>>> import numpy as np
>>> np.set_printoptions(precision=3, suppress=True, linewidth=160, sign=" ")
>>> rd = lambda a: np.round(a, 3) + 0
>>> A = np.load("w.npy")
>>> rd(A)
array([[ 0.4  ,  0.2  ,  0.2  ,  0.2  ],
       [ 0.143,  0.429,  0.143,  0.286],
       [ 0.   ,  0.   ,  0.75 ,  0.25 ],
       [ 0.167,  0.167,  0.167,  0.5  ]])
>>> vec = np.array([0, 0, 0, 0])
>>> y = A @ vec
>>> y
array([ 0.,  0.,  0.,  0.])
>>> rd(np.linalg.solve(A, 4 * y))
array([ 0.,  0.,  0.,  0.])
>>> rd(np.linalg.solve(A, y))
array([ 0.,  0.,  0.,  0.])
>>> rd(np.linalg.matrix_power(A, 100))
array([[ 0.126,  0.141,  0.402,  0.332],
       [ 0.126,  0.141,  0.402,  0.332],
       [ 0.126,  0.141,  0.402,  0.332],
       [ 0.126,  0.141,  0.402,  0.332]])
>>> rd(A.sum(axis=1))
array([ 1.,  1.,  1.,  1.])
>>> p = np.eye(4)[0]
>>> for _ in range(3):
...     p = p @ A
...     print(p.round(3))
... 
[ 0.4  0.2  0.2  0.2]
[ 0.222  0.199  0.292  0.287]
[ 0.165  0.178  0.34   0.318]
>>> feats = np.load("layer8.npy")
>>> feats
array([[ -2.556,   3.155,  -8.673],
       [  0.535,  -0.719,  -0.402],
       [  0.802,  -0.487,  -4.733],
       [ -0.068,   0.292,   1.093],
       [  1.331,  -1.63 ,  -1.177],
       [  1.168,  -0.889,  11.633],
       [ -0.044,   0.487, -14.168],
       [ -1.44 ,   1.615,  -2.65 ],
       [ -1.406,   0.95 ,   9.679],
       [ -0.467,   0.659,  18.861],
       [  0.265,  -1.079,  -2.625],
       [  1.885,  -1.973,  -4.611]])
>>> rd(np.linalg.svd(feats, compute_uv=False))
array([ 30.35 ,   6.411,   0.863])
>>> np.linalg.rank(feats)
Traceback (most recent call last):
  File "<python-input-17>", line 1, in <module>
    np.linalg.rank(feats)
    ^^^^^^^^^^^^^^
AttributeError: module 'numpy.linalg' has no attribute 'rank'
>>> print(np.unravel_index(np.abs(feats).argmax(), feats.shape))
(np.int64(9), np.int64(2))
>>> labels = feats[:, 1] > np.median(feats[:, 1])
>>> f = feats[labels].mean(axis=0) - feats[~labels].mean(axis=0)
>>> ((feats - feats.mean(axis=0)) @ f > 0).astype(int)
array([ 1,  0,  0,  1,  0,  1,  0,  1,  1,  1,  0,  0])
>>> np.argsort(-np.abs(f).round(6), kind="stable")
array([ 1,  0,  2])
>>> vec = np.array([-2, 1, 1])
>>> y = feats @ vec
>>> print(rd(np.linalg.lstsq(feats, y)[0]))
[-2.  1.  1.]
>>> try:
...     np.linalg.solve(feats, y)
... except np.linalg.LinAlgError as e:
...     print(e)
... 
Last 2 dimensions of the array must be square
>>> rng = np.random.default_rng(880)
>>> y = y + 0.05 * rng.normal(size=12)
>>> rd(y)
array([ -0.368,  -2.203,  -6.799,   1.584,  -5.46 ,   8.438, -13.658,   1.874,  13.416,  20.481,  -4.264, -10.383])
>>> c, *_ = np.linalg.lstsq(feats, y)
>>> rd(np.linalg.norm(y - feats @ c))
np.float64(0.097)
>>> [round(float(np.linalg.norm(np.linalg.solve(feats.T @ feats + lam * np.eye(3), feats.T @ y))), 2) for lam in (0, 1, 10, 100)]
[2.44, 2.29, 1.94, 1.08]
>>> c.round()
array([-2.,  1.,  1.])
>>> def softmax(z):
...     e = np.exp(z - z.max(axis=-1, keepdims=True))
...     return e / e.sum(axis=-1, keepdims=True)
... 
>>> rd(softmax(A[2] + 3))
array([ 0.185,  0.185,  0.392,  0.238])
>>> rd(softmax(A).sum(axis=1))
array([ 1.,  1.,  1.,  1.])
>>> rd(softmax(A[2]))
array([ 0.185,  0.185,  0.392,  0.238])
>>> att = A @ A.T / np.sqrt(4)
>>> print(rd(softmax(att)[2] @ A))
[ 0.168  0.187  0.339  0.307]
>>> softmax(att).round(6).argmax(axis=1)
array([ 0,  1,  2,  3])
